$ python -q
>>> import numpy as np
>>> import numpy.linalg as la
>>> np.set_printoptions(precision=1, suppress=True, linewidth=120)
>>> rd = lambda a: np.round(a, 1) + 0
>>> mat = np.array([[0, 1, 3], [1, 2, 5], [3, 5, 6]])
>>> w, evecs = la.eigh(mat)
>>> x = np.array([-3, -1, -1])
>>> rd(evecs * np.abs(w) @ evecs.T)
array([[1.7, 2.1, 1.7],
       [2.1, 3.6, 3.6],
       [1.7, 3.6, 7.3]])
>>> x @ mat @ x
np.int64(42)
>>> r0 = np.array([9, 9])
>>> np.polyval(r0, mat[1])
array([18, 27, 54])
>>> np.array([np.convolve(row, r0, "same") for row in mat])
array([[ 0,  9, 36],
       [ 9, 27, 63],
       [27, 72, 99]])
>>> np.convolve(mat[1], r0)
array([ 9, 27, 63, 45])
>>> def softmax(z):
...     e = np.exp(z - z.max(axis=-1, keepdims=True))
...     return e / e.sum(axis=-1, keepdims=True)
... 
>>> rd(softmax(mat[2] + 3))
array([0. , 0.3, 0.7])
>>> rd(softmax(mat).sum(axis=1))
array([1., 1., 1.])
>>> rd(softmax(mat[2]))
array([0. , 0.3, 0.7])
>>> S = mat @ mat.T / np.sqrt(3)
>>> rd(softmax(S))
array([[0., 0., 1.],
       [0., 0., 1.],
       [0., 0., 1.]])
>>> rd(softmax(S)[2] @ mat)
array([3., 5., 6.])
>>> rd(softmax(S + np.triu(np.full(S.shape, -np.inf), 1)))
array([[1., 0., 0.],
       [0., 1., 0.],
       [0., 0., 1.]])
>>> x = np.array([0, -3, -2])
>>> y = mat @ x
>>> beta, lr = np.zeros(3), 1 / la.norm(mat, 2) ** 2
>>> for i in range(150):
...     beta -= lr * mat.T @ (mat @ beta - y)
...     if i % 50 == 0: print(i, round(la.norm(mat @ beta - y), 1))
... 
0 1.2
50 0.5
100 0.4
>>> rd(beta)
array([-1.1, -2.1, -2.2])
>>> rd(la.cond(mat))
np.float64(35.3)
>>> feats = np.load("dump.npy")
>>> feats
array([[ 2. , -2. ,  3. , -0.9,  2. ,  0.9],
       [ 2.2, -1.8,  3.2, -1.1,  1.9,  1.1],
       [ 1.9, -2. ,  3. , -1. ,  1.9,  1.1],
       [ 1.9, -2. ,  3.1, -0.9,  2.2,  1. ],
       [ 2.1, -1.9,  3. , -1. ,  2.1,  1. ],
       [ 1.8, -2.1,  2.8, -0.9,  2.1,  1.1],
       [ 2.1, -2. ,  3. , -0.9,  2.1,  0.8],
       [ 1.9, -2.1,  3. , -1.1,  1.9,  1.1],
       [ 2.1, -2.2,  3.1, -1. ,  2.1,  1.1],
       [ 1.9, -1.8,  3. , -1. ,  2. ,  1. ],
       [ 2.1, -2. ,  3. , -1. ,  1.9,  1. ],
       [-2. , -1. , -1.1, -3. ,  0.9, -2.9],
       [-2. , -1.2, -1. , -3.2,  0.9, -3.1],
       [-2.1, -0.9, -1. , -2.9,  1.2, -2.9],
       [-2. , -1. , -1. , -3. ,  0.9, -2.8],
       [-2.1, -0.9, -1. , -2.9,  1.1, -3. ],
       [-2.2, -1.3, -1.1, -3. ,  1. , -3.1],
       [-1.8, -0.9, -1. , -3. ,  1. , -3. ],
       [-1.9, -0.9, -0.9, -2.8,  1. , -2.9],
       [-2.1, -1. , -1. , -3. ,  1. , -3. ],
       [-1.9, -1.1, -0.9, -2.9,  0.9, -3. ],
       [-2.1, -1. , -1. , -3.1,  1.1, -3. ]])
>>> Xs = (feats - feats.mean(axis=0)) / feats.std(axis=0)
>>> rd(Xs.std(axis=0))
array([1., 1., 1., 1., 1., 1.])
>>> beta = la.lstsq(np.delete(Xs, 3, axis=1), Xs[:, 3])[0]
>>> rd(1 - np.var(Xs[:, 3] - np.delete(Xs, 3, axis=1) @ beta))
np.float64(1.0)
>>> m1 = np.array([[1.4, 0.6, 1.4, 1.0, 0.6],
...     [-0.8, -1.8, -0.3, 0.1, -0.2],
...     [-1.6, 0.5, 0.4, -0.1, 0.3],
...     [-0.5, -0.2, -0.5, -1.0, -1.1],
...     [1.2, 0.7, 0.3, 0.5, 0.5],
...     [0.9, 1.5, -0.5, -0.6, 1.9],
...     [0.7, 1.1, -0.1, -1.2, -0.1],
...     [-0.5, -0.7, 1.4, -1.6, 0.0],
...     [-0.7, 0.9, 0.6, -0.3, 0.1],
...     [-0.1, 0.3, 0.3, 0.2, 0.1],
...     [-0.7, 0.4, -0.3, 0.0, 1.0],
...     [0.2, -2.6, -0.1, -0.5, -0.7],
...     [-2.6, -0.4, 0.3, 0.4, -1.0],
...     [-1.3, 0.2, 0.2, -0.1, 1.5]])
>>> m1[7] *= 20
>>> m1
array([[  1.4,   0.6,   1.4,   1. ,   0.6],
       [ -0.8,  -1.8,  -0.3,   0.1,  -0.2],
       [ -1.6,   0.5,   0.4,  -0.1,   0.3],
       [ -0.5,  -0.2,  -0.5,  -1. ,  -1.1],
       [  1.2,   0.7,   0.3,   0.5,   0.5],
       [  0.9,   1.5,  -0.5,  -0.6,   1.9],
       [  0.7,   1.1,  -0.1,  -1.2,  -0.1],
       [-10. , -14. ,  28. , -32. ,   0. ],
       [ -0.7,   0.9,   0.6,  -0.3,   0.1],
       [ -0.1,   0.3,   0.3,   0.2,   0.1],
       [ -0.7,   0.4,  -0.3,   0. ,   1. ],
       [  0.2,  -2.6,  -0.1,  -0.5,  -0.7],
       [ -2.6,  -0.4,   0.3,   0.4,  -1. ],
       [ -1.3,   0.2,   0.2,  -0.1,   1.5]])
>>> out = np.c_[m1[:, :1] @ np.array([[0]]), np.array([0, -1, 3, 3, 0, -1, -3, -1, 3, 2, 2, -1, -3, 0])]
>>> out
array([[ 0.,  0.],
       [ 0., -1.],
       [ 0.,  3.],
       [ 0.,  3.],
       [ 0.,  0.],
       [ 0., -1.],
       [ 0., -3.],
       [ 0., -1.],
       [ 0.,  3.],
       [ 0.,  2.],
       [ 0.,  2.],
       [ 0., -1.],
       [ 0., -3.],
       [ 0.,  0.]])
>>> rd(la.lstsq(m1, out[:, 0])[0])
array([0., 0., 0., 0., 0.])
>>> la.matrix_rank(out)
np.int64(1)
>>> la.matrix_rank(np.c_[m1, out])
np.int64(6)
>>> q, Rm = la.qr(mat)
>>> rd(q.T @ q)
array([[1., 0., 0.],
       [0., 1., 0.],
       [0., 0., 1.]])
>>> rd(abs(Rm[0, 0])), rd(la.norm(mat[:, 0]))
(np.float64(3.2), np.float64(3.2))
>>> rd(q @ Rm)
array([[0., 1., 3.],
       [1., 2., 5.],
       [3., 5., 6.]])
>>> r0 = np.array([3, 6, 0])
>>> rd(np.correlate(m1[0], m1[4], "full"))
array([0.7, 1. , 1.4, 2.4, 3.3, 2.3, 2.6, 1.6, 0.7])
>>> rd(np.convolve(m1[0], r0))
array([ 4.2, 10.2,  7.8, 11.4,  7.8,  3.6,  0. ])
>>> rng = np.random.default_rng(7990)
>>> z = rng.integers(0, 2, 3)
>>> E = (z[:, None] == z) * -2 + np.eye(3)
>>> E
array([[-1.,  0.,  0.],
       [ 0., -1., -2.],
       [ 0., -2., -1.]])
>>> # 2 blocks once reordered
>>> E @ E
array([[1., 0., 0.],
       [0., 5., 4.],
       [0., 4., 5.]])
>>> (la.matrix_power((E != 0) + (E.T != 0) + np.eye(3), 3) > 0).astype(int)
array([[1, 0, 0],
       [0, 1, 1],
       [0, 1, 1]])
>>> M = np.loadtxt("out9.csv", delimiter=",")
>>> M
array([[ 0.,  0.,  3.],
       [ 3.,  0.,  5.],
       [ 5.,  3.,  6.],
       [ 8.,  6.,  6.],
       [ 8.,  9.,  6.],
       [10.,  9.,  7.],
       [13.,  9.,  8.],
       [15., 11.,  9.],
       [18., 13., 12.],
       [18., 16., 13.],
       [19., 17., 16.],
       [22., 18., 18.],
       [23., 19., 20.],
       [26., 21., 22.],
       [27., 23., 22.],
       [28., 24., 24.],
       [29., 24., 26.],
       [32., 26., 29.],
       [34., 28., 31.],
       [36., 31., 34.],
       [36., 34., 34.],
       [38., 37., 37.],
       [39., 38., 37.],
       [39., 40., 40.],
       [40., 43., 40.],
       [42., 45., 40.],
       [45., 48., 42.]])
>>> d = la.norm(M[:, None] - M[None], axis=-1)
>>> rd(d[:5, :5])
array([[ 0. ,  3.6,  6.6, 10.4, 12.4],
       [ 3.6,  0. ,  3.7,  7.9, 10.3],
       [ 6.6,  3.7,  0. ,  4.2,  6.7],
       [10.4,  7.9,  4.2,  0. ,  3. ],
       [12.4, 10.3,  6.7,  3. ,  0. ]])
>>> la.matrix_rank(d ** 2)
np.int64(5)
>>> (d + 1e9 * np.eye(27)).round(6).argmin(axis=1)
array([ 1,  0,  1,  4,  5,  4,  7,  6,  9,  8,  9, 12, 11, 14, 13, 16, 15, 18, 17, 20, 19, 22, 21, 24, 25, 24, 25])
>>> x = np.array([-7, 1, -8])
>>> y = M @ x
>>> try:
...     la.solve(M, y)
... except la.LinAlgError as e:
...     print(repr(e))
... 
LinAlgError('Last 2 dimensions of the array must be square')
>>> y
array([ -24.,  -61.,  -80.,  -98.,  -95., -117., -146., -166., -209., -214., -244., -280., -302., -337., -342., -364.,
       -387., -430., -458., -493., -490., -525., -531., -553., -557., -569., -603.])
>>> rd(la.solve(M.T @ M, M.T @ y))
array([-7.,  1., -8.])
>>> rd(la.lstsq(M, y)[0])
array([-7.,  1., -8.])
>>> y = y + 0.1 * rng.normal(size=27)
>>> rd(y)
array([ -23.9,  -61.1,  -79.9,  -97.9,  -95. , -117. , -146.1, -166.1, -209.1, -214. , -244. , -280.1, -302.1, -336.9,
       -342.1, -363.9, -387.1, -430.1, -458. , -493. , -489.9, -524.9, -531.2, -553.1, -557. , -569. , -603.1])
>>> beta, *_ = la.lstsq(M, y)
>>> beta.round()
array([-7.,  1., -8.])
>>> rd(la.norm(y - M @ beta))
np.float64(0.4)
>>> rd(M.T @ (y - M @ beta))
array([0., 0., 0.])
>>> out = np.c_[M[:, :2] @ np.array([[0, -2], [1, -1]]), np.array([2, -3, 3, -3, 0, -1, -3, 1, -1, -3, -1, 3, 2, 2, 3, -3, 2, 1, 1, 2, 0, -2, 2, 0, -3, 1, 2])]
>>> out
array([[   0.,    0.,    2.],
       [   0.,   -6.,   -3.],
       [   3.,  -13.,    3.],
       [   6.,  -22.,   -3.],
       [   9.,  -25.,    0.],
       [   9.,  -29.,   -1.],
       [   9.,  -35.,   -3.],
       [  11.,  -41.,    1.],
       [  13.,  -49.,   -1.],
       [  16.,  -52.,   -3.],
       [  17.,  -55.,   -1.],
       [  18.,  -62.,    3.],
       [  19.,  -65.,    2.],
       [  21.,  -73.,    2.],
       [  23.,  -77.,    3.],
       [  24.,  -80.,   -3.],
       [  24.,  -82.,    2.],
       [  26.,  -90.,    1.],
       [  28.,  -96.,    1.],
       [  31., -103.,    2.],
       [  34., -106.,    0.],
       [  37., -113.,   -2.],
       [  38., -116.,    2.],
       [  40., -118.,    0.],
       [  43., -123.,   -3.],
       [  45., -129.,    1.],
       [  48., -138.,    2.]])
>>> rd(la.norm(out - M @ la.lstsq(M, out)[0], axis=0))
array([ 0. ,  0. , 10.7])
>>> la.matrix_rank(np.c_[M, out])
np.int64(4)
>>> sigma = 3 * 0.7 ** np.arange(4)
>>> J = rng.normal(size=(11, 4)) * rng.permutation(sigma)
>>> rd(J)
array([[ 1.7,  0.2, -0.3,  0.8],
       [ 4.9, -1. , -0.3, -0.6],
       [-0.6,  2.1, -1.1,  0.6],
       [ 1.5,  1.3,  1.7,  0.5],
       [-2. , -3.7,  0.5,  1.6],
       [ 1.2, -0.1, -0.8,  0.1],
       [ 2.5, -5.2,  1.3,  0.5],
       [ 0.3,  0.3,  0.4,  0.1],
       [ 0.6, -3.4, -2.5, -0.9],
       [ 1.3,  0.5,  5.2,  0.6],
       [-2.4,  5. , -0.6, -0.6]])
>>> d = la.norm(J[:, None] - J[None], axis=-1)
>>> rd(d[4])
array([5.6, 7.8, 6.3, 6.4, 0. , 5.3, 4.9, 4.9, 4.7, 7.2, 9.1])
>>> rd(d[:5, :5])
array([[0. , 3.7, 3.1, 2.3, 5.6],
       [3.7, 0. , 6.5, 4.7, 7.8],
       [3.1, 6.5, 0. , 3.7, 6.3],
       [2.3, 4.7, 3.7, 0. , 6.4],
       [5.6, 7.8, 6.3, 6.4, 0. ]])
>>> rd(la.norm(J, axis=1))
array([1.9, 5.1, 2.6, 2.7, 4.6, 1.5, 5.9, 0.6, 4.4, 5.4, 5.7])
>>> d.mean(axis=1).argmax()
np.int64(10)
>>> (d + 1e9 * np.eye(11)).round(6).argmin(axis=1)
array([5, 0, 7, 7, 8, 0, 8, 5, 5, 3, 2])
>>> d[4].round(6).argsort(kind="stable")[:4]
array([4, 8, 6, 7])
>>> Xs = J - J.mean(axis=1)
Traceback (most recent call last):
  File "<python-input-87>", line 1, in <module>
    Xs = J - J.mean(axis=1)
         ~~^~~~~~~~~~~~~~~~
ValueError: operands could not be broadcast together with shapes (11,4) (11,) 
>>> Xs = J - J.mean(axis=0)
>>> U, sigma, VT = la.svd(Xs, full_matrices=False)
>>> la.matrix_rank(Xs)
np.int64(4)
>>> np.searchsorted(np.cumsum(sigma ** 2) / (sigma ** 2).sum(), 0.9) + 1
np.int64(3)
>>> rd(np.abs(VT[-1]))
array([0.2, 0.1, 0.2, 1. ])
>>> (np.sign(U[:, 0]) == np.sign(U[0, 0])).astype(int)
array([1, 0, 1, 1, 0, 1, 0, 1, 0, 1, 1])
>>> rd(Xs.mean(axis=0))
array([0., 0., 0., 0.])
>>> np.abs(U[:, 0]).argmax()
np.int64(10)
>>> x = np.array([-9, -5, 5, 0])
>>> y = J @ x
>>> rd(y)
array([-18. , -40.8, -10.6, -11.5,  39.2, -14.7,   9.8,  -2.8,  -0.7,  11.9,  -6.7])
>>> y = y + 0.1 * rng.normal(size=11)
>>> rd(y)
array([-18. , -40.8, -10.6, -11.5,  39.4, -14.7,   9.7,  -2.9,  -0.7,  12. ,  -6.6])
>>> beta, *_ = la.lstsq(J, y)
>>> rd(la.norm(y - J @ beta))
np.float64(0.3)
>>> rd(J.T @ (y - J @ beta))
array([0., 0., 0., 0.])
>>> [round(float(la.norm(la.solve(J.T @ J + lam * np.eye(4), J.T @ y))), 2) for lam in (0, 1, 10, 100)]
[11.45, 11.02, 8.63, 2.85]
>>> arr = np.loadtxt("sample13.csv", delimiter=",")
>>> arr
array([[ 7.4, 10. ,  4.2, -0.6],
       [ 8.5, 10. , 10.7,  2. ],
       [ 5.5,  8. ,  7.1,  1.5],
       [ 6.3, 11.5, 15.8,  1.2],
       [ 3.9,  6.7,  2.8,  0.6],
       [ 7.9,  7.9,  3.9,  1.6],
       [12.6, 11.8, 17.1,  4.1],
       [ 2.8,  8.3,  7.3,  0.1],
       [ 5.8,  9.5,  6.4, -0.1],
       [10.8, 11.5,  8.4,  0.8],
       [ 8.7,  9.8, 10.5,  2.3],
       [ 5.2,  7.7,  0.8, -0.5],
       [ 6.3,  9.8, 15.2,  2.7],
       [ 6.4,  8.4, 12. ,  3.1],
       [ 2.9,  7.3, -1.8, -2. ],
       [ 2.2,  6.2,  1. , -0.3],
       [ 4.4,  7.8,  5.1,  0.6],
       [ 4.9,  6.9,  1.7,  0.5],
       [ 8.8, 10.9,  9.8,  0.9],
       [ 1.9,  7.7,  5.3, -0.5],
       [10. ,  9.6,  9.1,  2.6],
       [ 0.1,  6.9,  1.5, -1.7],
       [ 2.5,  6.5,  4.4,  0.7],
       [ 0.9,  6. ,  1.6, -0.4],
       [ 5.2,  9.5,  8. ,  0.1],
       [ 3.7,  7. ,  2.6,  0.2],
       [ 8.5,  8.9,  5.2,  1.2],
       [ 7.6,  8.2,  7.9,  2.4],
       [ 3.6,  7.7,  4.9,  0.2]])
>>> gram = np.cov(arr, rowvar=False)
>>> rd(np.polyfit(arr[:, 3], arr[:, 1], 1))
array([0.6, 8.1])
>>> np.argsort(-arr.std(axis=0).round(6), kind="stable")
array([2, 0, 1, 3])
>>> rd(gram)
array([[ 9.3,  4.1,  9.3,  3.1],
       [ 4.1,  2.7,  6.2,  1.2],
       [ 9.3,  6.2, 22.2,  5.3],
       [ 3.1,  1.2,  5.3,  2. ]])
>>> rd(la.eigvalsh(gram)[::-1])
array([30.5,  4.6,  1.1,  0. ])
